$ python3 -q
>>> import numpy as np
>>> import numpy.linalg as la
>>> np.set_printoptions(suppress=True, linewidth=140)
>>> X = np.load("w.npy")
>>> X
array([[-2.,  0.],
       [ 0., -2.]])
>>> out = np.array([[3, 5], [5, 8]])
>>> cent = np.kron(out, X)
>>> cent.shape
(4, 4)
>>> la.matrix_rank(cent)
np.int64(4)
>>> cent
array([[ -6.,   0., -10.,   0.],
       [  0.,  -6.,   0., -10.],
       [-10.,   0., -16.,   0.],
       [  0., -10.,   0., -16.]])
>>> round(float(la.norm(cent, 2)), 3), np.round(la.norm(out, 2) * la.norm(X, 2), 3)
(22.18, np.float64(22.18))
>>> np.round(la.eigvalsh(X).min(), 3)
np.float64(-2.0)
>>> np.all(la.eigvalsh(X) > 0)
np.False_
>>> [round(float(la.det(X[:i, :i])), 2) + 0 for i in range(1, 3)]
[-2.0, 4.0]
>>> evals, V = la.eigh(X)
>>> x0 = np.array([0, 1])
>>> V * np.abs(evals) @ V.T
array([[2., 0.],
       [0., 2.]])
>>> np.abs(X).sum(axis=1).max(), np.abs(evals).max()
(np.float64(2.0), np.float64(2.0))
>>> np.round(la.eigvalsh(X[1:, 1:]), 3)
array([-2.])
>>> x0 @ X @ x0 / (x0 @ x0), evals[0], evals[-1]
(np.float64(-2.0), np.float64(-2.0), np.float64(-2.0))
>>> x0 @ X @ x0
np.float64(-2.0)
>>> K = np.load("test13.npy")
>>> K
array([[ 0.,  0., -2.],
       [ 0., -1.,  0.],
       [-2.,  0.,  3.]])
>>> np.einsum("ij,ji->", K, K)
np.float64(18.0)
>>> round(la.det(K.T), 3)
np.float64(4.0)
>>> round(float(la.det(K[::-1])), 3)
-4.0
>>> np.kron(np.eye(2, dtype=int), K)
array([[ 0.,  0., -2.,  0.,  0., -0.],
       [ 0., -1.,  0.,  0., -0.,  0.],
       [-2.,  0.,  3., -0.,  0.,  0.],
       [ 0.,  0., -0.,  0.,  0., -2.],
       [ 0., -0.,  0.,  0., -1.,  0.],
       [-0.,  0.,  0., -2.,  0.,  3.]])
>>> def softmax(z):
...     e = np.exp(z - z.max(axis=-1, keepdims=True))
...     return e / e.sum(axis=-1, keepdims=True)
... 
>>> np.round(softmax(X[0]), 3)
array([0.119, 0.881])
>>> np.round(softmax(X).sum(axis=1), 3)
array([1., 1.])
>>> np.round(softmax(X[0] + -1), 3)
array([0.119, 0.881])
>>> scores = X @ X.T / np.sqrt(2)
>>> np.round(softmax(scores)[0] @ X, 3)
array([-1.888, -0.112])
>>> out = la.inv(K)
>>> round(float(la.det(K) * la.det(out)), 3)
1.0
>>> (np.abs(out) > 1e-9).astype(int)
array([[1, 0, 1],
       [0, 1, 0],
       [1, 0, 0]])
>>> np.round(la.inv(out), 3)
array([[-0., -0., -2.],
       [-0., -1., -0.],
       [-2.,  0.,  3.]])
>>> K @ out
array([[1., 0., 0.],
       [0., 1., 0.],
       [0., 0., 1.]])
>>> np.round(la.cond(K), 3)
np.float64(4.0)
>>> E = np.array([[-1.7, -1.0, -1.0], [-1.0, -1.7, -1.0], [-2.0, -1.0, -0.7]])
>>> np.round(la.norm(X, axis=0), 3)
array([2., 2.])
>>> np.round(la.svd(X, compute_uv=False), 3)
array([2., 2.])
>>> np.round(la.pinv(X), 3)
array([[-0.5,  0. ],
       [ 0. , -0.5]])
>>> X.T @ X
array([[4., 0.],
       [0., 4.]])
>>> F = np.load("out5.npy")
>>> F
array([[ 2.016,  1.108, -2.17 ],
       [ 2.102,  1.213, -1.955],
       [ 2.089,  0.789, -2.063],
       [ 2.074,  0.92 , -1.983],
       [ 2.055,  0.965, -2.029],
       [ 2.022,  0.774, -1.934],
       [ 1.879,  1.102, -1.963],
       [ 2.106,  1.016, -1.912],
       [ 2.152,  1.05 , -2.047],
       [ 2.086,  0.938, -2.099],
       [ 1.943,  1.069, -1.967],
       [ 1.979,  1.065, -1.974],
       [ 1.97 ,  0.92 , -1.915],
       [-0.244,  2.047, -0.027],
       [ 0.086,  2.052, -0.018],
       [ 0.174,  2.082, -0.12 ],
       [ 0.021,  1.918,  0.085],
       [ 0.205,  1.915, -0.046],
       [ 0.048,  1.961,  0.101],
       [-0.012,  2.157,  0.124],
       [ 0.087,  2.023, -0.043],
       [-0.028,  2.177, -0.028],
       [ 0.037,  1.809, -0.046],
       [-0.049,  2.134, -0.084],
       [-0.161,  2.155,  0.048],
       [ 0.03 ,  1.899,  0.095]])
>>> dist = la.norm(F[:, None] - F[None], axis=-1)
>>> (dist + 1e9 * np.eye(26)).round(6).argmin(axis=1)
array([ 8, 11,  5,  4,  3,  2, 10,  3,  4,  4, 11, 10,  3, 24, 20, 20, 25, 20, 16, 21, 14, 23, 25, 21, 21, 16])
>>> la.matrix_rank(dist ** 2)
np.int64(5)
>>> np.flatnonzero(dist[18] < dist.mean() / 2)
array([13, 14, 15, 16, 17, 18, 19, 20, 21, 22, 23, 24, 25])
>>> dist.shape
(26, 26)
